$ python3 -q
>>> import numpy as np
>>> from numpy import linalg as LA
>>> np.set_printoptions(precision=3, suppress=True, linewidth=140)
>>> X = np.load("block1.npy")
>>> X
array([[2, 2, 0],
       [0, 0, 0],
       [0, 0, 0],
       [0, 0, 0],
       [0, 1, 3],
       [4, 2, 1],
       [0, 1, 3],
       [2, 2, 0],
       [0, 0, 0],
       [2, 2, 0],
       [0, 0, 0],
       [2, 3, 3],
       [0, 0, 0],
       [2, 0, 1],
       [2, 1, 4],
       [0, 0, 0],
       [2, 0, 1]])
>>> d = LA.norm(X[:, None] - X[None], axis=-1)
>>> LA.norm(X, axis=1)
array([2.828, 0.   , 0.   , 0.   , 3.162, 4.583, 3.162, 2.828, 0.   , 2.828, 0.   , 4.69 , 0.   , 2.236, 4.583, 0.   , 2.236])
>>> d[6].round(6).argsort(kind="stable")[:4]
array([ 4,  6, 14, 11])
>>> d[6]
array([3.742, 3.162, 3.162, 3.162, 0.   , 4.583, 0.   , 3.742, 3.162, 3.742, 3.162, 2.828, 3.162, 3.   , 2.236, 3.162, 3.   ])
>>> d.mean(axis=1).argmax()
np.int64(14)
>>> (d + 1e9 * np.eye(17)).round(6).argmin(axis=1)
array([ 7,  2,  1,  1,  6,  0,  4,  0,  1,  0,  1, 14,  1, 16,  4,  1, 13])
>>> LA.matrix_rank(d ** 2)
np.int64(5)
>>> rng = np.random.default_rng(6509)
>>> idx = rng.permutation(3)
>>> M2 = X[:, idx] * rng.choice([-1, 1], 3)
>>> M2
array([[ 0,  2, -2],
       [ 0,  0,  0],
       [ 0,  0,  0],
       [ 0,  0,  0],
       [ 3,  0, -1],
       [ 1,  4, -2],
       [ 3,  0, -1],
       [ 0,  2, -2],
       [ 0,  0,  0],
       [ 0,  2, -2],
       [ 0,  0,  0],
       [ 3,  2, -3],
       [ 0,  0,  0],
       [ 1,  2,  0],
       [ 4,  2, -1],
       [ 0,  0,  0],
       [ 1,  2,  0]])
>>> U, _, vt = LA.svd(X.T @ M2)
>>> idx
array([2, 0, 1])
>>> Ac = (X - X.mean(axis=0)) / X.std(axis=0)
>>> np.argwhere(np.abs(Ac) > 2)
array([[ 5,  0],
       [11,  1],
       [14,  2]])
>>> Ac.std(axis=0)
array([1., 1., 1.])
>>> b = LA.lstsq(np.delete(Ac, 0, axis=1), Ac[:, 0])[0]
>>> np.abs(b).argmax()
np.int64(0)
>>> cov = np.cov(X, rowvar=False)
>>> round(np.corrcoef(X[:, 0], X[:, 1])[0, 1], 3)
np.float64(0.65)
>>> np.argsort(-X.std(axis=0).round(6), kind="stable")
array([2, 0, 1])
>>> X.std(axis=0)
array([1.211, 0.984, 1.349])
>>> cov.shape
(3, 3)
>>> np.polyfit(X[:, 0], X[:, 1], 1)
array([0.528, 0.264])
>>> cov
array([[1.559, 0.824, 0.316],
       [0.824, 1.029, 0.489],
       [0.316, 0.489, 1.934]])
>>> W2 = X[[9, 14]].astype(float)
>>> for _ in range(7):
...     idx = LA.norm(X[:, None] - W2, axis=-1).argmin(axis=1)
...     W2 = np.array([X[idx == j].mean(axis=0) for j in range(2)])
... 
>>> idx
array([0, 0, 0, 0, 1, 0, 1, 0, 0, 0, 0, 1, 0, 0, 1, 0, 0])
>>> W2
array([[1.077, 0.615, 0.231],
       [1.   , 1.5  , 3.25 ]])
>>> np.abs(W2[1] - W2[0]).argmax()
np.int64(2)
>>> E = np.load("dump.npy")
>>> E
array([[0, 0, 0, 0],
       [0, 0, 1, 0],
       [0, 0, 0, 0],
       [0, 1, 0, 0]])
>>> r = LA.matrix_rank(E)
>>> r
np.int64(2)
>>> null = LA.svd(E)[2][r:].T
>>> E @ null
array([[0., 0.],
       [0., 0.],
       [0., 0.],
       [0., 0.]])
>>> [int(LA.matrix_rank(np.delete(E, i, axis=0))) for i in range(4)]
[2, 1, 2, 1]
>>> [int(LA.matrix_rank(E[:, :j + 1])) for j in range(4)]
[0, 1, 2, 2]
>>> ang = np.radians(72)
>>> R = np.eye(4)
>>> R[1, 1] = R[2, 2] = np.cos(ang)
>>> R[1, 2], R[2, 1] = -np.sin(ang), np.sin(ang)
>>> R
array([[ 1.   ,  0.   ,  0.   ,  0.   ],
       [ 0.   ,  0.309, -0.951,  0.   ],
       [ 0.   ,  0.951,  0.309,  0.   ],
       [ 0.   ,  0.   ,  0.   ,  1.   ]])
>>> M2 = E @ R.T
>>> np.abs(M2 - E).max(axis=0)
array([0.   , 0.951, 0.951, 0.   ])
>>> LA.svd(E, compute_uv=False), LA.svd(M2, compute_uv=False)
(array([1., 1., 0., 0.]), array([1., 1., 0., 0.]))
>>> M2
array([[ 0.   ,  0.   ,  0.   ,  0.   ],
       [ 0.   , -0.951,  0.309,  0.   ],
       [ 0.   ,  0.   ,  0.   ,  0.   ],
       [ 0.   ,  0.309,  0.951,  0.   ]])
>>> np.allclose(LA.norm(E, axis=1), LA.norm(M2, axis=1))
True
>>> W0 = np.loadtxt("test12.csv", delimiter=",")
>>> W0
array([[-1.8  , -0.4  , -2.1  , -0.2  ],
       [ 0.8  ,  1.1  , -0.1  , -1.1  ],
       [ 0.   ,  0.6  , -1.3  ,  0.4  ],
       [ 0.029,  0.499, -1.19 ,  0.376]])
>>> O = W0.astype(float).copy()
>>> for j in range(4):
...     O[:, j] -= O[:, :j] @ (O[:, :j].T @ O[:, j])
...     O[:, j] /= LA.norm(O[:, j])
... 
>>> np.round(O.T @ O, 3) + 0
array([[1., 0., 0., 0.],
       [0., 1., 0., 0.],
       [0., 0., 1., 0.],
       [0., 0., 0., 1.]])
>>> x0 = np.array([3, -3, -1, 2])
>>> rhs = W0 @ x0
>>> rhs
array([-2.5  , -3.   ,  0.3  ,  0.532])
>>> LA.solve(W0, -1 * rhs)
array([-3.,  3.,  1., -2.])
>>> LA.solve(W0, rhs)
array([ 3., -3., -1.,  2.])
>>> K = np.loadtxt("a.csv", delimiter=",")
>>> K
array([[3., 1., 2., 0.],
       [0., 2., 3., 1.],
       [3., 1., 1., 2.],
       [2., 2., 1., 3.]])
>>> x0 = np.array([0, 2, -2, -2])
>>> rhs = K @ x0
>>> rhs
array([-2., -4., -4., -4.])
>>> LA.solve(K, rhs)
array([ 0.,  2., -2., -2.])
>>> LA.solve(K, 2 * rhs)
array([ 0.,  4., -4., -4.])
>>> LA.solve(K, K[:, 1])
array([ 0.,  1., -0.,  0.])
>>> np.round(LA.solve(K.T, K[1]), 3) + 0
array([0., 1., 0., 0.])
>>> M2 = K + rng.integers(-2, 3, (4, 3)) @ rng.integers(-2, 3, (3, 4))
>>> M2
array([[ 1.,  5.,  1.,  1.],
       [ 4.,  4.,  8.,  3.],
       [ 5., -5.,  3.,  1.],
       [ 4.,  8.,  5.,  6.]])
>>> LA.matrix_rank(M2 - K, tol=1e-8)
np.int64(3)
>>> idx = rng.permutation(4)
>>> idx
array([1, 3, 0, 2])
>>> M2 = K[idx][:, idx]
>>> np.sort(np.abs(LA.eigvals(M2)))
array([0.917, 0.917, 2.498, 6.664])
>>> M2
array([[2., 1., 0., 3.],
       [2., 3., 2., 1.],
       [1., 0., 3., 2.],
       [1., 2., 3., 1.]])
>>> np.trace(M2)
np.float64(9.0)
>>> f = np.array([1, 0, -1, 3])
>>> M2 = K + np.outer(f, np.eye(4)[3])
>>> LA.matrix_rank(M2 - K)
np.int64(1)
>>> M2
array([[3., 1., 2., 1.],
       [0., 2., 3., 1.],
       [3., 1., 1., 1.],
       [2., 2., 1., 6.]])
>>> def softmax(z):
...     e = np.exp(z - z.max(axis=-1, keepdims=True))
...     return e / e.sum(axis=-1, keepdims=True)
... 
>>> softmax(W0[1] + 3)
array([0.344, 0.465, 0.14 , 0.051])
>>> att = W0 @ W0.T / np.sqrt(4)
>>> softmax(att)[1] @ W0
array([ 0.385,  0.83 , -0.589, -0.575])
>>> f = np.array([2, -1, 0, 1])
>>> A = f[np.abs(np.subtract.outer(np.arange(4), np.arange(4)))]
>>> A
array([[ 2, -1,  0,  1],
       [-1,  2, -1,  0],
       [ 0, -1,  2, -1],
       [ 1,  0, -1,  2]])
>>> P = np.triu(np.array([[-3, 1, 3, -1], [-2, -2, -3, -1], [-2, -1, 2, -1], [3, -2, 0, 0]]), 1) + np.eye(4)
>>> M2 = P @ A @ LA.inv(P)
>>> LA.matrix_rank(M2)
np.int64(4)
>>> np.trace(M2), np.trace(A)
(np.float64(8.0), np.int64(8))
>>> P @ A - A @ P
array([[-2., -3., -3., -4.],
       [-1.,  4.,  4.,  1.],
       [-1.,  0., -2., -1.],
       [ 0., -1., -3.,  0.]])
>>> evals, V = LA.eigh(A)
>>> LA.eigvalsh(A + 4 * np.eye(4))
array([4.586, 4.586, 7.414, 7.414])
>>> evals
array([0.586, 0.586, 3.414, 3.414])
>>> (evals > 1e-8).sum(), (evals < -1e-8).sum()
(np.int64(4), np.int64(0))
>>> Lm = LA.cholesky(A)
>>> round(np.prod(np.diag(Lm)) ** 2, 3), round(LA.det(A), 3)
(np.float64(4.0), np.float64(4.0))
>>> A / np.sqrt(np.outer(np.diag(A), np.diag(A)))
array([[ 1. , -0.5,  0. ,  0.5],
       [-0.5,  1. , -0.5,  0. ],
       [ 0. , -0.5,  1. , -0.5],
       [ 0.5,  0. , -0.5,  1. ]])
>>> arr, _ = LA.qr(np.array([[-3.2, 1.1, -1.1, 0.2],
...     [1.2, -0.1, -1.3, -0.9],
...     [-0.3, -0.6, 0.1, -1.7],
...     [-0.7, -0.3, 0.6, 0.8]]))
>>> arr
array([[-0.914, -0.28 , -0.294, -0.005],
       [ 0.343, -0.243, -0.84 ,  0.343],
       [-0.086,  0.756, -0.446, -0.472],
       [-0.2  ,  0.54 ,  0.094,  0.812]])
>>> f, g = arr[2], arr[1]
>>> f @ f
np.float64(1.0)
>>> p = (f @ g) / (f @ f) * f
>>> LA.matrix_rank(np.outer(f, g))
np.int64(1)
>>> round(float((g - p) @ f), 3)
0.0
>>> np.round(LA.det(2 * arr), 3), round(float(LA.det(arr)), 3)
(np.float64(-16.0), -1.0)
>>> LA.eigvals(arr)
array([-1.   +0.j   , -0.395+0.919j, -0.395-0.919j,  1.   +0.j   ])
>>> np.round(np.poly(arr), 3) + 0
array([ 1.  ,  0.79,  0.  , -0.79, -1.  ])
>>> np.kron(np.eye(2, dtype=int), arr)
array([[-0.914, -0.28 , -0.294, -0.005, -0.   , -0.   , -0.   , -0.   ],
       [ 0.343, -0.243, -0.84 ,  0.343,  0.   , -0.   , -0.   ,  0.   ],
       [-0.086,  0.756, -0.446, -0.472, -0.   ,  0.   , -0.   , -0.   ],
       [-0.2  ,  0.54 ,  0.094,  0.812, -0.   ,  0.   ,  0.   ,  0.   ],
       [-0.   , -0.   , -0.   , -0.   , -0.914, -0.28 , -0.294, -0.005],
       [ 0.   , -0.   , -0.   ,  0.   ,  0.343, -0.243, -0.84 ,  0.343],
       [-0.   ,  0.   , -0.   , -0.   , -0.086,  0.756, -0.446, -0.472],
       [-0.   ,  0.   ,  0.   ,  0.   , -0.2  ,  0.54 ,  0.094,  0.812]])
>>> round(float(np.einsum("ij,ji->", arr, arr)), 3)
0.624
>>> x0 = np.array([3, 3, 1, 3])
>>> np.sort(np.abs(np.degrees(np.angle(LA.eigvals(arr)))))
array([  0.   , 113.263, 113.263, 180.   ])
>>> np.abs(LA.eigvals(arr))
array([1., 1., 1., 1.])
>>> np.round(LA.det(arr), 3)
np.float64(-1.0)
>>> round(arr[:, 1] @ arr[:, 3], 3)
np.float64(0.0)
>>> np.round(arr.T @ arr, 3) + 0
array([[1., 0., 0., 0.],
       [0., 1., 0., 0.],
       [0., 0., 1., 0.],
       [0., 0., 0., 1.]])
>>> np.round(arr @ arr.T, 3) + 0
array([[1., 0., 0., 0.],
       [0., 1., 0., 0.],
       [0., 0., 1., 0.],
       [0., 0., 0., 1.]])
>>> LA.svd(arr, compute_uv=False)
array([1., 1., 1., 1.])
>>> LA.norm(arr, axis=0)
array([1., 1., 1., 1.])
>>> m1 = np.load("mat.npy")
>>> m1
array([[  86,  -39, -121],
       [ -39,   46,   72],
       [-121,   72,  181]])
>>> M2 = m1 / np.sqrt((m1 ** 2).mean(axis=1, keepdims=True))
>>> m1 - m1.mean(axis=1, keepdims=True)
array([[ 110.667,  -14.333,  -96.333],
       [ -65.333,   19.667,   45.667],
       [-165.   ,   28.   ,  137.   ]])
>>> LA.matrix_rank(M2) == LA.matrix_rank(m1)
np.True_
>>> t3 = np.stack([m1, 5 * m1, m1[::-1]])
>>> LA.matrix_rank(t3)
array([3, 3, 3])
>>> LA.matrix_rank(t3.reshape(3, -1))
np.int64(2)
>>> evals, V = LA.eigh(m1)
>>> x0 = np.array([1, 2, 2])
>>> np.round(x0 @ m1 @ x0 / (x0 @ x0), 3), round(evals[0], 3), round(evals[-1], 3)
(np.float64(103.333), np.float64(0.149), np.float64(290.64))
>>> idx = rng.permutation(3)
>>> idx
array([1, 2, 0])
>>> M2 = m1[idx][:, idx]
>>> np.allclose(M2, m1)
False
>>> np.sort(np.abs(LA.eigvals(M2)))
array([  0.149,  22.211, 290.64 ])
>>> np.diag(M2)
array([ 46, 181,  86])
>>> evals, V = LA.eigh(m1)
>>> np.abs(V[:, -1])
array([0.527, 0.316, 0.789])
>>> LA.eigvalsh(m1 + -3 * np.eye(3))
array([ -2.851,  19.211, 287.64 ])
>>> V @ np.diag(evals) @ V.T
array([[  86.,  -39., -121.],
       [ -39.,   46.,   72.],
       [-121.,   72.,  181.]])
>>> (evals > 1e-8).sum(), (evals < -1e-8).sum()
(np.int64(3), np.int64(0))
>>> data = np.load("data.npy")
>>> data
array([[-0.826, -2.405,  1.591],
       [-0.875, -2.185, -1.86 ],
       [ 0.531, -1.659,  2.442],
       [ 2.976, -0.378,  0.053],
       [ 2.09 , -1.734,  1.275],
       [-1.704, -2.282, -0.944],
       [ 1.083, -0.005,  2.798],
       [ 1.07 ,  2.626,  0.979],
       [ 1.924, -1.595,  1.66 ],
       [-0.969,  2.664, -0.982],
       [ 2.522,  1.564, -0.437],
       [ 0.499,  1.6  , -2.488],
       [-0.314, -0.983,  2.817],
       [-1.112, -2.228,  1.673],
       [-2.262,  0.574, -1.885],
       [-0.082, -2.873,  0.858],
       [-2.119, -1.388,  1.607],
       [ 2.65 ,  0.582, -1.28 ]])
>>> idx = data[:, 1] > np.median(data[:, 1])
>>> f = data[idx].mean(axis=0) - data[~idx].mean(axis=0)
>>> round(float((((data - data.mean(axis=0)) @ f > 0) == idx).mean()), 3)
0.944
>>> W2 = data[[1, 5]].astype(float)
>>> for _ in range(4):
...     idx = LA.norm(data[:, None] - W2, axis=-1).argmin(axis=1)
...     W2 = np.array([data[idx == j].mean(axis=0) for j in range(2)])
... 
>>> idx
array([1, 1, 1, 0, 1, 1, 1, 0, 1, 0, 0, 0, 1, 1, 0, 1, 1, 0])
>>> np.abs(W2[1] - W2[0]).argmax()
np.int64(1)
>>> W2[1] - W2[0]
array([-1.054, -3.077,  2.128])
>>> np.bincount(idx)
array([ 7, 11])
>>> W2
array([[ 0.927,  1.319, -0.863],
       [-0.128, -1.758,  1.265]])
